In [1]: import numpy as np

In [2]: import numpy.linalg as la

In [3]: np.set_printoptions(precision=2, suppress=True, linewidth=140, floatmode="fixed")

In [4]: u = np.array([3, 3])

In [5]: g = np.array([3, 2, 1])

In [6]: mat = np.outer(u, g)

In [7]: mat
Out[7]: 
array([[9, 6, 3],
       [9, 6, 3]])

In [8]: rank = la.matrix_rank(mat)

In [9]: rank
Out[9]: np.int64(1)

In [10]: ns = la.svd(mat)[2][rank:].T

In [11]: ns.shape
Out[11]: (3, 2)

In [12]: la.matrix_rank(mat.T @ mat), la.matrix_rank(mat @ mat.T)
Out[12]: (np.int64(1), np.int64(1))

In [13]: E = np.array([[4, 4, 4, 4], [4, 8, 8, 8], [4, 8, 12, 12], [4, 8, 12, 16]])

In [14]: # equal to its transpose

In [15]: Lm = la.cholesky(E)

In [16]: np.diag(Lm) ** 2
Out[16]: array([4.00, 4.00, 4.00, 4.00])

In [17]: Lm
Out[17]: 
array([[2.00, 0.00, 0.00, 0.00],
       [2.00, 2.00, 0.00, 0.00],
       [2.00, 2.00, 2.00, 0.00],
       [2.00, 2.00, 2.00, 2.00]])

In [18]: Lm @ Lm.T
Out[18]: 
array([[ 4.00,  4.00,  4.00,  4.00],
       [ 4.00,  8.00,  8.00,  8.00],
       [ 4.00,  8.00, 12.00, 12.00],
       [ 4.00,  8.00, 12.00, 16.00]])

In [19]: np.prod(np.diag(Lm)) ** 2, round(float(la.det(E)), 2)
Out[19]: (np.float64(256.0), 256.0)

In [20]: q, evecs = la.qr(E[:, :2])[0], la.qr(E[:, 2:])[0]

In [21]: sv = la.svd(q.T @ evecs, compute_uv=False)

In [22]: sv
Out[22]: array([0.99, 0.16])

In [23]: round(la.norm(q @ q.T - evecs @ evecs.T, 2), 2)
Out[23]: np.float64(0.99)

In [24]: M2 = np.array([[-2, -3, -1], [-3, 2, 0], [-2, -1, -2]])

In [25]: feats = np.triu(M2)

In [26]: feats
Out[26]: 
array([[-2, -3, -1],
       [ 0,  2,  0],
       [ 0,  0, -2]])

In [27]: u = np.array([-1, -3, 3])

In [28]: M2 = feats + np.outer(u, np.eye(3)[2])

In [29]: np.round(la.det(M2) / la.det(feats), 2), np.round(1 + la.solve(feats, u)[2], 2)
Out[29]: (np.float64(-0.5), np.float64(-0.5))

In [30]: la.matrix_rank(la.inv(M2) - la.inv(feats), tol=1e-8)
Out[30]: np.int64(1)

In [31]: F = np.load("run12.npy")

In [32]: F
Out[32]: 
array([[2, 2],
       [0, 3]])

In [33]: G = mat.T @ mat

In [34]: np.diag(G)
Out[34]: array([162,  72,  18])

In [35]: (mat @ mat.T).shape
Out[35]: (2, 2)

In [36]: np.trace(G), (mat ** 2).sum()
Out[36]: (np.int64(252), np.int64(252))

In [37]: la.matrix_rank(G)
Out[37]: np.int64(1)

In [38]: blk = np.stack([mat, -1 * mat, mat[::-1]])

In [39]: la.norm(blk, axis=(1, 2))
Out[39]: array([15.87, 15.87, 15.87])

In [40]: la.matrix_rank(blk)
Out[40]: array([1, 1, 1])

In [41]: x = np.array([2, 1])

In [42]: y = F @ x

In [43]: y
Out[43]: array([6, 3])

In [44]: la.solve(F, -1 * y)
Out[44]: array([-2.00, -1.00])

In [45]: la.solve(F, y)
Out[45]: array([2.00, 1.00])

In [46]: data = np.load("layer10.npy")

In [47]: data
Out[47]: 
array([[-4, -5, -3],
       [ 2,  6,  0],
       [-1, -5, -4]])

In [48]: round(float(la.det(data[::-1])), 2)
Out[48]: -68.0

In [49]: np.round(la.eigvals(data).sum().real, 2)
Out[49]: np.float64(-2.0)

In [50]: np.kron(np.eye(2, dtype=int), data)
Out[50]: 
array([[-4, -5, -3,  0,  0,  0],
       [ 2,  6,  0,  0,  0,  0],
       [-1, -5, -4,  0,  0,  0],
       [ 0,  0,  0, -4, -5, -3],
       [ 0,  0,  0,  2,  6,  0],
       [ 0,  0,  0, -1, -5, -4]])

In [51]: def softmax(z):
    ...:     e = np.exp(z - z.max(axis=-1, keepdims=True))
    ...:     return e / e.sum(axis=-1, keepdims=True)
    ...: 

In [52]: softmax(data[2])
Out[52]: array([0.94, 0.02, 0.05])

In [53]: np.round(softmax(10 * data[2]), 2) + 0
Out[53]: array([1.00, 0.00, 0.00])

In [54]: softmax(data[2] + 4)
Out[54]: array([0.94, 0.02, 0.05])

In [55]: scores = data @ data.T / np.sqrt(3)

In [56]: softmax(scores)[2] @ data
Out[56]: array([-2.08, -5.00, -3.64])

In [57]: np.round(softmax(scores + np.triu(np.full(scores.shape, -np.inf), 1)), 2) + 0
Out[57]: 
array([[1.00, 0.00, 0.00],
       [0.00, 1.00, 0.00],
       [0.36, 0.00, 0.64]])

In [58]: K = np.array([[0, 0, 2], [0, 0, 2], [4, 3, -5]])

In [59]: K
Out[59]: 
array([[ 0,  0,  2],
       [ 0,  0,  2],
       [ 4,  3, -5]])

In [60]: M2 = np.array([[-2, -2], [-2, 0], [1, 0]])

In [61]: np.einsum("ij,ij->i", K, K)
Out[61]: array([ 4,  4, 50])

In [62]: np.einsum("ij->j", K)
Out[62]: array([ 4,  3, -1])

In [63]: K @ M2
Out[63]: 
array([[  2,   0],
       [  2,   0],
       [-19,  -8]])

In [64]: u = np.array([0, 1, -1]) + 0.5

In [65]: W0 = np.eye(3) - 2 * np.outer(u, u) / (u @ u)

In [66]: W0
Out[66]: 
array([[ 0.82, -0.55,  0.18],
       [-0.55, -0.64,  0.55],
       [ 0.18,  0.55,  0.82]])

In [67]: ev, evecs = la.eig(W0)

In [68]: np.round(W0 @ evecs[:, 0] - ev[0] * evecs[:, 0], 2) + 0
Out[68]: array([0.00, 0.00, 0.00])

In [69]: np.prod(ev)
Out[69]: np.float64(-1.0)

In [70]: X = np.load("mat.npy")

In [71]: X
Out[71]: 
array([[6.00, 5.00, 0.00, 5.00],
       [5.00, 6.00, 0.00, 5.00],
       [0.00, 0.00, 6.00, 0.00],
       [5.00, 5.00, 0.00, 6.00]])

In [72]: # splits into 2 blocks

In [73]: X.reshape(-1, 2)
Out[73]: 
array([[6.00, 5.00],
       [0.00, 5.00],
       [5.00, 6.00],
       [0.00, 5.00],
       [0.00, 0.00],
       [6.00, 0.00],
       [5.00, 5.00],
       [0.00, 6.00]])

In [74]: X.ravel(order="F")
Out[74]: array([6.00, 5.00, 0.00, 5.00, 5.00, 6.00, 0.00, 5.00, 0.00, 0.00, 6.00, 0.00, 5.00, 5.00, 0.00, 6.00])

In [75]: X.reshape(2, -1)
Out[75]: 
array([[6.00, 5.00, 0.00, 5.00, 5.00, 6.00, 0.00, 5.00],
       [0.00, 0.00, 6.00, 0.00, 5.00, 5.00, 0.00, 6.00]])

In [76]: blk = X.reshape(4, 2, -1)

In [77]: np.einsum("ihd,ihd->ih", blk, blk)
Out[77]: 
array([[61.00, 25.00],
       [61.00, 25.00],
       [ 0.00, 36.00],
       [50.00, 36.00]])

In [78]: np.swapaxes(blk, 1, 2)[3]
Out[78]: 
array([[5.00, 0.00],
       [5.00, 6.00]])

In [79]: blk[:, 0]
Out[79]: 
array([[6.00, 5.00],
       [5.00, 6.00],
       [0.00, 0.00],
       [5.00, 5.00]])

In [80]: q, evecs = la.qr(X[:, :1])[0], la.qr(X[:, 1:])[0]

In [81]: sv = la.svd(q.T @ evecs, compute_uv=False)

In [82]: sv
Out[82]: array([0.99])

In [83]: np.degrees(np.arccos(sv.clip(0, 1)))
Out[83]: array([7.58])

In [84]: (sv > 0.9).sum()
Out[84]: np.int64(1)

In [85]: np.count_nonzero(X)
Out[85]: np.int64(10)

In [86]: X.sum(axis=1)
Out[86]: array([16.00, 16.00,  6.00, 16.00])

In [87]: X.shape
Out[87]: (4, 4)

In [88]: X.mean(axis=0)
Out[88]: array([4.00, 4.00, 1.50, 4.00])

In [89]: Lm = la.cholesky(X)

In [90]: X / np.sqrt(np.outer(np.diag(X), np.diag(X)))
Out[90]: 
array([[1.00, 0.83, 0.00, 0.83],
       [0.83, 1.00, 0.00, 0.83],
       [0.00, 0.00, 1.00, 0.00],
       [0.83, 0.83, 0.00, 1.00]])

In [91]: np.diag(Lm) ** 2
Out[91]: array([6.00, 1.83, 6.00, 1.45])

In [92]: Lm @ Lm.T
Out[92]: 
array([[6.00, 5.00, 0.00, 5.00],
       [5.00, 6.00, 0.00, 5.00],
       [0.00, 0.00, 6.00, 0.00],
       [5.00, 5.00, 0.00, 6.00]])

In [93]: la.eigvalsh(X).min() > 0
Out[93]: np.True_

In [94]: Lm
Out[94]: 
array([[2.45, 0.00, 0.00, 0.00],
       [2.04, 1.35, 0.00, 0.00],
       [0.00, 0.00, 2.45, 0.00],
       [2.04, 0.62, 0.00, 1.21]])
